$ python3 -q
>>> import numpy as np
>>> np.set_printoptions(precision=2, suppress=True, linewidth=140, legacy="1.25")
>>> mat = np.array([[6, 2, 2, 0], [3, 3, 1, 2], [9, 1, 3, 0], [0, 0, 0, 3]])
>>> B = mat[0, 0] * mat[1:] - np.outer(mat[1:, 0], mat[0])
>>> B
array([[  0,  12,   0,  12],
       [  0, -12,   0,   0],
       [  0,   0,   0,  18]])
>>> np.linalg.matrix_rank(B), np.linalg.matrix_rank(mat)
(2, 3)
>>> Uu, sv, vt = np.linalg.svd(mat)
>>> sv.round(2) + 0
array([12.16,  3.86,  2.05,  0.  ])
>>> B = Uu[:, :3] @ np.diag(sv[:3]) @ vt[:3]
>>> np.round(np.abs(mat - B).max(), 2)
0.0
>>> B.round(2) + 0
array([[6., 2., 2., 0.],
       [3., 3., 1., 2.],
       [9., 1., 3., 0.],
       [0., 0., 0., 3.]])
>>> np.linalg.matrix_rank(mat, rtol=0.05)
3
>>> hat = np.triu(np.array([[2, -7, -4, 7], [3, -9, 7, 2], [-1, -7, 4, 7], [-3, 9, 2, 3]]), 1) + np.eye(4)
>>> B = hat @ mat @ np.linalg.inv(hat)
>>> np.linalg.matrix_rank(B)
3
>>> B
array([[   -51.,   -380.,   2439., -15949.],
       [    66.,    472.,  -3018.,  19728.],
       [     9.,     64.,   -409.,   2693.],
       [     0.,      0.,      0.,      3.]])
>>> theta = np.radians(92)
>>> r_ = np.eye(4)
>>> r_[2, 2] = r_[1, 1] = np.cos(theta)
>>> r_[2, 1], r_[1, 2] = -np.sin(theta), np.sin(theta)
>>> r_
array([[ 1.  ,  0.  ,  0.  ,  0.  ],
       [ 0.  , -0.03,  1.  ,  0.  ],
       [ 0.  , -1.  , -0.03,  0.  ],
       [ 0.  ,  0.  ,  0.  ,  1.  ]])
>>> B = mat @ r_.T
>>> round(np.linalg.det(r_), 2), round(float(np.trace(r_)), 2)
(1.0, 1.93)
>>> B
array([[ 6.  ,  1.93, -2.07,  0.  ],
       [ 3.  ,  0.89, -3.03,  2.  ],
       [ 9.  ,  2.96, -1.1 ,  0.  ],
       [ 0.  ,  0.  ,  0.  ,  3.  ]])
>>> np.round(np.linalg.svd(mat, compute_uv=False), 2) + 0, np.round(np.linalg.svd(B, compute_uv=False), 2) + 0
(array([12.16,  3.86,  2.05,  0.  ]), array([12.16,  3.86,  2.05,  0.  ]))
>>> np.abs(B - mat).max(axis=0)
array([0.  , 2.11, 4.1 , 0.  ])
